$ ipython --no-banner

In [1]: import numpy as np

In [2]: np.set_printoptions(suppress=True, linewidth=120)

In [3]: rd = lambda a: np.round(a, 2) + 0

In [4]: K = np.load("run18.npy")

In [5]: K
Out[5]: 
array([[0, 1, 0, 0],
       [1, 0, 1, 0],
       [0, 1, 0, 1],
       [0, 0, 1, 0]])

In [6]: # equal to its transpose

In [7]: B = K / np.linalg.norm(K, axis=1, keepdims=True)

In [8]: C2 = B @ B.T

In [9]: (C2 - 2 * np.eye(4)).round(6).argmax(axis=1)
Out[9]: array([2, 3, 0, 1])

In [10]: rd(C2[3])
Out[10]: array([0.  , 0.71, 0.  , 1.  ])

In [11]: rd(np.degrees(np.arccos(np.clip(C2[3, 1], -1, 1))))
Out[11]: np.float64(45.0)

In [12]: Q, _ = np.linalg.qr(np.array([[0.0, 0.2, -1.4, 0.4],
    ...:     [1.2, -0.5, -1.9, 0.0],
    ...:     [-0.7, 0.3, 0.5, -1.4],
    ...:     [-0.8, 0.8, -0.5, -0.9]]))

In [13]: feats = Q[:, :2]

In [14]: rd(feats)
Out[14]: 
array([[ 0.  , -0.45],
       [-0.75, -0.39],
       [ 0.44,  0.21],
       [ 0.5 , -0.78]])

In [15]: P = feats @ np.linalg.solve(feats.T @ feats, feats.T)

In [16]: np.allclose(P @ P, P)
Out[16]: True

In [17]: np.linalg.matrix_rank(np.eye(4) - P)
Out[17]: np.int64(2)

In [18]: rd(P)
Out[18]: 
array([[ 0.2 ,  0.18, -0.09,  0.35],
       [ 0.18,  0.72, -0.41, -0.07],
       [-0.09, -0.41,  0.24,  0.05],
       [ 0.35, -0.07,  0.05,  0.85]])

In [19]: rd((np.eye(4) - P) @ feats)
Out[19]: 
array([[0., 0.],
       [0., 0.],
       [0., 0.],
       [0., 0.]])

In [20]: B = np.array([[1]])

In [21]: W0 = np.block([[np.zeros((1, 1)), B], [B.T, np.zeros((1, 1))]])

In [22]: W0
Out[22]: 
array([[0., 1.],
       [1., 0.]])

In [23]: rng = np.random.default_rng(17)

In [24]: labels = rng.permutation(2)

In [25]: B = W0[:, labels] * rng.choice([-1, 1], 2)

In [26]: B
Out[26]: 
array([[ 0., -1.],
       [ 1., -0.]])

In [27]: left, _, VT = np.linalg.svd(W0.T @ B)

In [28]: labels
Out[28]: array([0, 1])

In [29]: ev, V = np.linalg.eigh(W0)

In [30]: x = np.array([0, 0])

In [31]: (np.sign(V[:, -1].round(6)) == np.sign(V[0, -1].round(6))).astype(int)
Out[31]: array([1, 1])

In [32]: rd(np.linalg.eigvalsh(W0[1:, 1:]))
Out[32]: array([0.])

In [33]: rd(V * np.abs(ev) @ V.T)
Out[33]: 
array([[1., 0.],
       [0., 1.]])

In [34]: rd(V * np.maximum(ev, 0) @ V.T)
Out[34]: 
array([[0.5, 0.5],
       [0.5, 0.5]])

In [35]: W0.sum(axis=0)
Out[35]: array([1., 1.])

In [36]: W0 @ W0
Out[36]: 
array([[1., 0.],
       [0., 1.]])

In [37]: np.trace(W0 @ W0 @ W0) // 6
Out[37]: np.float64(0.0)

In [38]: low = np.diag(W0.sum(axis=1)) - W0

In [39]: low @ np.ones(2)
Out[39]: array([0., 0.])

In [40]: round(np.linalg.det(low[1:, 1:]))
Out[40]: 1

In [41]: np.linalg.matrix_rank(low)
Out[41]: np.int64(1)

In [42]: rd(np.linalg.eigvalsh(low))
Out[42]: array([0., 2.])

In [43]: low
Out[43]: 
array([[ 1., -1.],
       [-1.,  1.]])

In [44]: ev, V = np.linalg.eigh(W0)

In [45]: rd(np.linalg.eigvalsh(W0 + -1 * np.eye(2)))
Out[45]: array([-2.,  0.])

In [46]: (ev > 1e-8).sum(), (ev < -1e-8).sum()
Out[46]: (np.int64(1), np.int64(1))

In [47]: rd(np.linalg.svd(W0, compute_uv=False))
Out[47]: array([1., 1.])

In [48]: ev.sum(), np.trace(W0)
Out[48]: (np.float64(0.0), np.float64(0.0))

In [49]: rd(np.abs(V[:, -1]))
Out[49]: array([0.71, 0.71])

In [50]: ev
Out[50]: array([-1.,  1.])

In [51]: labels = rng.permutation(2)

In [52]: labels
Out[52]: array([1, 0])

In [53]: B = W0[labels][:, labels]

In [54]: B
Out[54]: 
array([[0., 1.],
       [1., 0.]])

In [55]: np.allclose(B, W0)
Out[55]: True

In [56]: rd(np.linalg.det(B)), rd(np.linalg.det(W0[labels]))
Out[56]: (np.float64(-1.0), np.float64(1.0))

In [57]: B = np.array([[2, 1, 2]])

In [58]: F = B.T @ B

In [59]: F
Out[59]: 
array([[4, 2, 4],
       [2, 1, 2],
       [4, 2, 4]])

In [60]: left, sigma, VT = np.linalg.svd(F)

In [61]: rd(sigma)
Out[61]: array([9., 0., 0.])

In [62]: np.argmax(sigma[:-1] / (sigma[1:] + 1e-6)) + 1
Out[62]: np.int64(1)

In [63]: B = left[:, :1] @ np.diag(sigma[:1]) @ VT[:1]

In [64]: rd(np.linalg.norm(F - B, 2)), rd(sigma[1])
Out[64]: (np.float64(0.0), np.float64(0.0))

In [65]: np.linalg.matrix_rank(B)
Out[65]: np.int64(1)

In [66]: rd(np.abs(F - B).max())
Out[66]: np.float64(0.0)

In [67]: rd(np.trace(np.linalg.pinv(F) @ F))
Out[67]: np.float64(1.0)

In [68]: np.unique(F.round(6), axis=0).shape
Out[68]: (2, 3)

In [69]: np.allclose(F[:-1].T @ np.linalg.lstsq(F[:-1].T, F[-1])[0], F[-1])
Out[69]: True

In [70]: rd(F @ np.linalg.pinv(F) @ F)
Out[70]: 
array([[4., 2., 4.],
       [2., 1., 2.],
       [4., 2., 4.]])

In [71]: try:
    ...:     np.linalg.inv(F)
    ...: except np.linalg.LinAlgError as e:
    ...:     print(repr(e))
    ...: 
LinAlgError('Singular matrix')

In [72]: ev, V = np.linalg.eigh(F)

In [73]: x = np.array([2, 0, 2])

In [74]: x @ F @ x
Out[74]: np.int64(64)

In [75]: (np.sign(V[:, -1].round(6)) == np.sign(V[0, -1].round(6))).astype(int)
Out[75]: array([1, 1, 1])

In [76]: x = np.array([2, 5, 6])

In [77]: F @ x
Out[77]: array([42, 21, 42])

In [78]: (F * x).sum(axis=1)
Out[78]: array([42, 21, 42])

In [79]: F @ np.ones(3)
Out[79]: array([10.,  5., 10.])

In [80]: (F @ x).argmax()
Out[80]: np.int64(0)

In [81]: np.einsum("ij,j->i", F, x)
Out[81]: array([42, 21, 42])

In [82]: M = np.array([[0.0, 1.0, 1.0, 1.0],
    ...:     [1.0, 0.0, 1.0, 1.0],
    ...:     [1.0, 1.0, 0.0, 1.0],
    ...:     [1.0, 1.0, 1.0, 0.0]])

In [83]: M
Out[83]: 
array([[0., 1., 1., 1.],
       [1., 0., 1., 1.],
       [1., 1., 0., 1.],
       [1., 1., 1., 0.]])

In [84]: rd(np.linalg.matrix_power(M, 3))
Out[84]: 
array([[6., 7., 7., 7.],
       [7., 6., 7., 7.],
       [7., 7., 6., 7.],
       [7., 7., 7., 6.]])

In [85]: (M + M.T) / 2
Out[85]: 
array([[0., 1., 1., 1.],
       [1., 0., 1., 1.],
       [1., 1., 0., 1.],
       [1., 1., 1., 0.]])

In [86]: M @ M
Out[86]: 
array([[3., 2., 2., 2.],
       [2., 3., 2., 2.],
       [2., 2., 3., 2.],
       [2., 2., 2., 3.]])

In [87]: (M - M.T) / 2
Out[87]: 
array([[0., 0., 0., 0.],
       [0., 0., 0., 0.],
       [0., 0., 0., 0.],
       [0., 0., 0., 0.]])

In [88]: rd(np.sort(np.abs(np.linalg.eigvals(M))))
Out[88]: array([1., 1., 1., 3.])

In [89]: np.trace(M)
Out[89]: np.float64(0.0)

In [90]: M.mean(axis=0)
Out[90]: array([0.75, 0.75, 0.75, 0.75])

In [91]: np.unravel_index(np.abs(M).argmax(), M.shape)
Out[91]: (np.int64(0), np.int64(1))

In [92]: M.sum(axis=1)
Out[92]: array([3., 3., 3., 3.])

In [93]: rd(np.linalg.norm(M))
Out[93]: np.float64(3.46)

In [94]: rd(np.linalg.svd(M, compute_uv=False))
Out[94]: array([3., 1., 1., 1.])

In [95]: M[4]
Traceback (most recent call last):
  Cell In[95], line 1
    M[4]
IndexError: index 4 is out of bounds for axis 0 with size 4


In [96]: np.linalg.rank(M)
Traceback (most recent call last):
  Cell In[96], line 1
    np.linalg.rank(M)
AttributeError: module 'numpy.linalg' has no attribute 'rank'


In [97]: x = np.array([-1, -3, 3, 0])

In [98]: y = M @ x

In [99]: y
Out[99]: array([ 0.,  2., -4., -1.])

In [100]: rd(np.linalg.solve(M, M[:, 3]))
Out[100]: array([0., 0., 0., 1.])

In [101]: rd(np.linalg.solve(M, y + M[:, 1]))
Out[101]: array([-1., -2.,  3.,  0.])

In [102]: rd(np.linalg.solve(M, 5 * y))
Out[102]: array([ -5., -15.,  15.,   0.])

In [103]: rd(np.linalg.solve(M.T, M[1]))
Out[103]: array([0., 1., 0., 0.])

In [104]: f = np.array([0, 3, 3, 0])

In [105]: g = np.array([0, -1, 3, 3])

In [106]: X = np.outer(f, g)

In [107]: X
Out[107]: 
array([[ 0,  0,  0,  0],
       [ 0, -3,  9,  9],
       [ 0, -3,  9,  9],
       [ 0,  0,  0,  0]])

In [108]: (np.linalg.matrix_power((X != 0) + (X.T != 0) + np.eye(4), 4) > 0).astype(int)
Out[108]: 
array([[1, 0, 0, 0],
       [0, 1, 1, 1],
       [0, 1, 1, 1],
       [0, 1, 1, 1]])

In [109]: X @ X
Out[109]: 
array([[  0,   0,   0,   0],
       [  0, -18,  54,  54],
       [  0, -18,  54,  54],
       [  0,   0,   0,   0]])

In [110]: E = np.array([[-0.4, 0.8, -1.2],
     ...:     [0.2, 0.3, 0.0],
     ...:     [1.0, 2.7, 0.9],
     ...:     [0.7, -0.4, -1.2]])

In [111]: E[3] = E[2] + 0.3 * rng.normal(size=3)

In [112]: rd(E)
Out[112]: 
array([[-0.4 ,  0.8 , -1.2 ],
       [ 0.2 ,  0.3 ,  0.  ],
       [ 1.  ,  2.7 ,  0.9 ],
       [ 0.84,  2.32,  0.33]])

In [113]: f, g = E[1], E[3]

In [114]: f @ f
Out[114]: np.float64(0.13)

In [115]: p = (f @ g) / (f @ f) * f

In [116]: rd((g - p) @ f)
Out[116]: np.float64(0.0)

In [117]: np.linalg.matrix_rank(np.outer(f, g))
Out[117]: np.int64(1)

In [118]: rd(np.linalg.norm(f + g) ** 2 + np.linalg.norm(f - g) ** 2)
Out[118]: np.float64(12.67)
